% ipython --no-banner

In [1]: import numpy as np

In [2]: np.set_printoptions(precision=2, suppress=True, linewidth=120)

In [3]: def rnd(a):
   ...:     return np.round(a, 2) + 0
   ...: 

In [4]: A2 = np.array([[-2, 1, 2, -2, 2, 3],
   ...:     [3, 3, -3, -3, 0, 3],
   ...:     [2, 1, 3, 3, 0, 1],
   ...:     [-3, -3, 2, -2, -2, 1],
   ...:     [2, 1, 1, 3, 2, -1],
   ...:     [3, -2, 2, -1, -1, 3]])

In [5]: W0 = np.triu(A2, 1)

In [6]: W0
Out[6]: 
array([[ 0,  1,  2, -2,  2,  3],
       [ 0,  0, -3, -3,  0,  3],
       [ 0,  0,  0,  3,  0,  1],
       [ 0,  0,  0,  0, -2,  1],
       [ 0,  0,  0,  0,  0, -1],
       [ 0,  0,  0,  0,  0,  0]])

In [7]: # triangular

In [8]: np.count_nonzero(W0)
Out[8]: np.int64(13)

In [9]: print(rnd(np.linalg.svd(W0, compute_uv=False)))
[6.   3.99 3.05 1.93 0.13 0.  ]

In [10]: W0.shape
Out[10]: (6, 6)

In [11]: np.diff(W0, axis=0)
Out[11]: 
array([[ 0, -1, -5, -1, -2,  0],
       [ 0,  0,  3,  6,  0, -2],
       [ 0,  0,  0, -3, -2,  0],
       [ 0,  0,  0,  0,  2, -2],
       [ 0,  0,  0,  0,  0,  1]])

In [12]: W0.sum(axis=1)
Out[12]: array([ 6, -3,  4, -1, -1,  0])

In [13]: print(rnd(np.linalg.norm(W0)))
8.06

In [14]: np.linalg.matrix_rank(W0)
Out[14]: np.int64(5)

In [15]: np.abs(W0).max()
Out[15]: np.int64(3)

In [16]: W0.sum(axis=0)
Out[16]: array([ 0,  1, -1, -2,  0,  7])

In [17]: np.linalg.matrix_rank(W0 - W0[0, 0] * np.eye(6))
Out[17]: np.int64(5)

In [18]: print(rnd(W0 @ np.linalg.pinv(W0) @ W0))
[[ 0.  1.  2. -2.  2.  3.]
 [ 0.  0. -3. -3.  0.  3.]
 [ 0.  0.  0.  3.  0.  1.]
 [ 0.  0.  0.  0. -2.  1.]
 [ 0.  0.  0.  0.  0. -1.]
 [ 0.  0.  0.  0.  0.  0.]]

In [19]: print(np.unique(W0.round(6), axis=0).shape)
(6, 6)

In [20]: np.abs(np.diag(np.linalg.qr(W0)[1])) > 1e-9
Out[20]: array([False, False, False, False, False, False])

In [21]: np.allclose(W0[:-1].T @ np.linalg.lstsq(W0[:-1].T, W0[-1])[0], W0[-1])
Out[21]: True

In [22]: A2 = np.array([[0, 4, 3, 4, 1, 4],
    ...:     [0, 5, 4, 4, 3, 2],
    ...:     [3, 3, 5, 3, 1, 1],
    ...:     [5, 3, 2, 2, 4, 4],
    ...:     [4, 0, 1, 3, 3, 3],
    ...:     [5, 5, 4, 4, 5, 1]])

In [23]: A = np.tril(A2)

In [24]: A
Out[24]: 
array([[0, 0, 0, 0, 0, 0],
       [0, 5, 0, 0, 0, 0],
       [3, 3, 5, 0, 0, 0],
       [5, 3, 2, 2, 0, 0],
       [4, 0, 1, 3, 3, 0],
       [5, 5, 4, 4, 5, 1]])

In [25]: np.linalg.norm(A, axis=1).argmax()
Out[25]: np.int64(5)

In [26]: rnd(np.linalg.norm(A[3] - A[2]))
Out[26]: np.float64(4.12)

In [27]: rnd(np.linalg.norm(A[3], 1)), rnd(np.linalg.norm(A[3], np.inf))
Out[27]: (np.float64(12.0), np.float64(5.0))

In [28]: print(np.abs(np.diag(np.linalg.qr(A)[1])) > 1e-9)
[ True  True  True  True  True False]

In [29]: np.allclose(A[:-1].T @ np.linalg.lstsq(A[:-1].T, A[-1])[0], A[-1])
Out[29]: False

In [30]: print(np.unique(A.round(6), axis=0).shape)
(6, 6)

In [31]: data = np.load("data.npy")

In [32]: data
Out[32]: 
array([[-1.  ,  0.3 , -1.8 ,  0.4 ,  0.  , -1.8 ],
       [ 0.6 ,  1.4 ,  1.6 , -0.8 , -1.5 , -1.2 ],
       [-0.25, -0.69, -0.66,  0.16,  0.48,  1.5 ],
       [-0.1 , -1.2 ,  0.  , -0.9 , -0.5 , -1.3 ],
       [-0.4 , -0.8 , -0.9 ,  0.  ,  0.5 ,  1.4 ],
       [-0.8 ,  1.5 ,  1.4 , -0.1 , -1.6 ,  0.4 ],
       [-0.2 , -1.4 , -0.2 ,  1.4 ,  2.2 ,  0.3 ]])

In [33]: O, evecs = np.linalg.qr(data[:, :2])[0], np.linalg.qr(data[:, 2:])[0]

In [34]: s = np.linalg.svd(O.T @ evecs, compute_uv=False)

In [35]: rnd(np.degrees(np.arccos(s.clip(0, 1))))
Out[35]: array([ 5.33, 40.71])

In [36]: A2 = np.c_[data[:, :5] @ np.array([[1, -2, 0, -2, -1],
    ...:     [-2, 1, 1, 0, 2],
    ...:     [-1, 2, -1, 2, -1],
    ...:     [1, 0, -1, 0, 2],
    ...:     [1, -2, 1, 1, -1]]), np.array([0, 4, 4, 5, 4, 1, 0])]

In [37]: rnd(A2)
Out[37]: 
array([[ 0.6 , -1.3 ,  1.7 , -1.6 ,  4.2 ,  0.  ],
       [-6.1 ,  6.4 , -0.9 ,  0.5 ,  0.5 ,  4.  ],
       [ 2.43, -2.47,  0.29, -0.34, -0.63,  4.  ],
       [ 0.9 ,  0.  , -0.8 , -0.3 , -3.6 ,  5.  ],
       [ 2.6 , -2.8 ,  0.6 , -0.5 , -0.8 ,  4.  ],
       [-6.9 ,  9.1 , -1.4 ,  2.8 ,  3.8 ,  1.  ],
       [ 6.4 , -5.8 , -0.4 ,  2.2 , -1.8 ,  0.  ]])

In [38]: np.linalg.matrix_rank(np.c_[data, A2])
Out[38]: np.int64(7)

In [39]: print(rnd(np.linalg.norm(np.linalg.qr(data)[0].T @ A2, axis=0) ** 2 / ((A2 ** 2).sum(axis=0) + 1e-12)))
[1.   1.   1.   1.   1.   0.62]

In [40]: print(rnd(np.linalg.lstsq(data, A2[:, 0])[0]))
[ 1. -2. -1.  1.  1.  0.]
